$ python3 -q
>>> import numpy as np
>>> from numpy import linalg as LA
>>> np.set_printoptions(precision=2, suppress=True, linewidth=120)
>>> rd = lambda a: np.round(a, 2) + 0
>>> feats = np.load("w.npy")
>>> feats
array([[15., 36., 32.,  4.],
       [36., 80., 72.,  9.],
       [32., 72., 63.,  8.],
       [ 4.,  9.,  8.,  0.]])
>>> f = np.array([-1, 2, -2, -2])
>>> other = feats + np.outer(f, np.eye(4)[1])
>>> LA.matrix_rank(LA.inv(other) - LA.inv(feats), tol=1e-8)
np.int64(1)
>>> LA.matrix_rank(other - feats)
np.int64(1)
>>> other
array([[15., 35., 32.,  4.],
       [36., 82., 72.,  9.],
       [32., 70., 63.,  8.],
       [ 4.,  7.,  8.,  0.]])
>>> W0 = np.load("x.npy")
>>> W0
array([[-5.,  3.],
       [ 3., -9.]])
>>> # symmetric, so the eigenvalues are real
>>> left, sigma, Vt = LA.svd(feats)
>>> rd(sigma)
array([161.,   1.,   1.,   1.])
>>> other = left[:, :1] @ np.diag(sigma[:1]) @ Vt[:1]
>>> rd(np.abs(feats - other).max())
np.float64(0.99)
>>> rd(LA.norm(feats - other) / LA.norm(feats))
np.float64(0.01)
>>> rd(LA.norm(feats - other, 2)), rd(sigma[1])
(np.float64(1.0), np.float64(1.0))
>>> evals, V = LA.eig(feats)
>>> rd(np.prod(evals))
np.float64(-161.0)
>>> rd(np.sort(LA.eigvals(feats @ feats)))
array([    1.,     1.,     1., 25921.])
>>> t3 = np.stack([W0, -3 * W0, W0[::-1]])
>>> t3.sum(axis=0)
array([[ 13., -15.],
       [-11.,  21.]])
>>> LA.matrix_rank(t3.reshape(3, -1))
np.int64(2)
>>> other = W0 / np.sqrt((W0 ** 2).mean(axis=1, keepdims=True))
>>> LA.matrix_rank(other) == LA.matrix_rank(W0)
np.True_
>>> W0 - W0.mean(axis=1, keepdims=True)
array([[-4.,  4.],
       [ 6., -6.]])
